$ ipython --no-banner

In [1]: import numpy as np

In [2]: np.set_printoptions(precision=3, suppress=True, linewidth=120, sign=" ")

In [3]: rd = lambda a: np.round(a, 3) + 0

In [4]: F = np.load("m.npy")

In [5]: print(F)
[[ 0  0  0  1  1]
 [ 0  0  1  1  1]
 [ 0  1  0  0  1]
 [ 1  1  0  0  1]
 [ 1  1  1  1  0]]

In [6]: # symmetric

In [7]: proj = np.triu(np.array([[0, 5, 3, -7, -1],
   ...:     [0, -6, 0, -9, 3],
   ...:     [6, 5, 8, -1, -8],
   ...:     [1, -9, 7, 0, -4],
   ...:     [7, 8, -1, 3, 8]]), 1) + np.eye(5)

In [8]: other = proj @ F @ np.linalg.inv(proj)

In [9]: print(rd(np.linalg.det(other)))
-2.0

In [10]: print(other)
[[  -8.   35.   28.  292. 1281.]
 [  -6.   24.   22.  200.  890.]
 [  -9.   37.   19.  281. 1156.]
 [  -3.   12.    5.   88.  354.]
 [   1.   -4.   -2.  -30. -123.]]

In [11]: print(proj @ F - F @ proj)
[[-8. -5.  4.  4.  5.]
 [-6. -6.  3.  4.  3.]
 [-9. -9. -8.  1. -4.]
 [-4. -9. -7. 12. -2.]
 [ 0. -5. -3. 17. 10.]]

In [12]: print(np.trace(other), np.trace(F))
0.0 0

In [13]: w, evecs = np.linalg.eigh(F)

In [14]: x0 = np.array([1, 3, 0, 3, 0])

In [15]: print(rd(x0 @ F @ x0 / (x0 @ x0)), rd(w[0]), rd(w[-1]))
1.263 -1.618 2.935

In [16]: print(x0 @ F @ x0)
24

In [17]: print(rd(evecs * np.maximum(w, 0) @ evecs.T))
[[ 0.584  0.345  0.137  0.622  0.575]
 [ 0.345  0.734  0.622  0.563  0.771]
 [ 0.137  0.622  0.584  0.345  0.575]
 [ 0.622  0.563  0.345  0.734  0.771]
 [ 0.575  0.771  0.575  0.771  0.917]]

In [18]: E = np.load("layer9.npy")

In [19]: print(E)
[[ 29.   0.   0.   0.  20.]
 [  0.   4.   0.   0.   0.]
 [  0.   0.   4.   0.   0.]
 [  0.   0.   0.   4.   0.]
 [ 20.   0.   0.   0.  20.]]

In [20]: rng = np.random.default_rng(30)

In [21]: idx = rng.permutation(5)

In [22]: other = E[:, idx] * rng.choice([-1, 1], 5)

In [23]: print(other)
[[-29.  -0.  20.   0.  -0.]
 [ -0.  -4.   0.   0.  -0.]
 [ -0.  -0.   0.   0.  -4.]
 [ -0.  -0.   0.   4.  -0.]
 [-20.  -0.  20.   0.  -0.]]

In [24]: U, _, Vt = np.linalg.svd(E.T @ other)

In [25]: print(rd(np.linalg.lstsq(E, other)[0]))
[[-1.  0.  0.  0.  0.]
 [ 0. -1.  0.  0.  0.]
 [ 0.  0.  0.  0. -1.]
 [ 0.  0.  0.  1.  0.]
 [ 0.  0.  1.  0.  0.]]

In [26]: print(idx)
[ 0  1  4  3  2]

In [27]: print(rd(U @ Vt))
[[-1.  0.  0.  0.  0.]
 [ 0. -1.  0.  0.  0.]
 [ 0.  0.  0.  0. -1.]
 [ 0.  0.  0.  1.  0.]
 [ 0.  0.  1.  0.  0.]]

In [28]: print(rd(np.abs(np.linalg.svd(E)[2][-1])))
[ 0.625  0.     0.     0.     0.781]

In [29]: print(round(np.log10(np.linalg.cond(E))))
1

In [30]: print(rd(np.linalg.norm(E, 2) / np.linalg.norm(E)))
0.985

In [31]: print(np.linalg.matrix_rank(E, rtol=0.1))
1

In [32]: feats = np.diag(np.array([1, 1, 0]))

In [33]: print(feats)
[[ 1  0  0]
 [ 0  1  0]
 [ 0  0  0]]

In [34]: print(np.argsort(-np.linalg.norm(feats, axis=0).round(6), kind="stable")[:3])
[ 0  1  2]

In [35]: print(np.linalg.cond(feats) > 100)
True

In [36]: print([round(float(x), 3) for x in np.linalg.svd(feats, compute_uv=False)[:3]])
[1.0, 1.0, 0.0]

In [37]: print(np.linalg.matrix_rank(feats, rtol=0.1))
2

In [38]: idx = rng.permutation(3)

In [39]: print(idx)
[ 0  2  1]

In [40]: other = feats[idx][:, idx]

In [41]: print(other)
[[ 1  0  0]
 [ 0  0  0]
 [ 0  0  1]]

In [42]: print(np.diag(other))
[ 1  0  1]
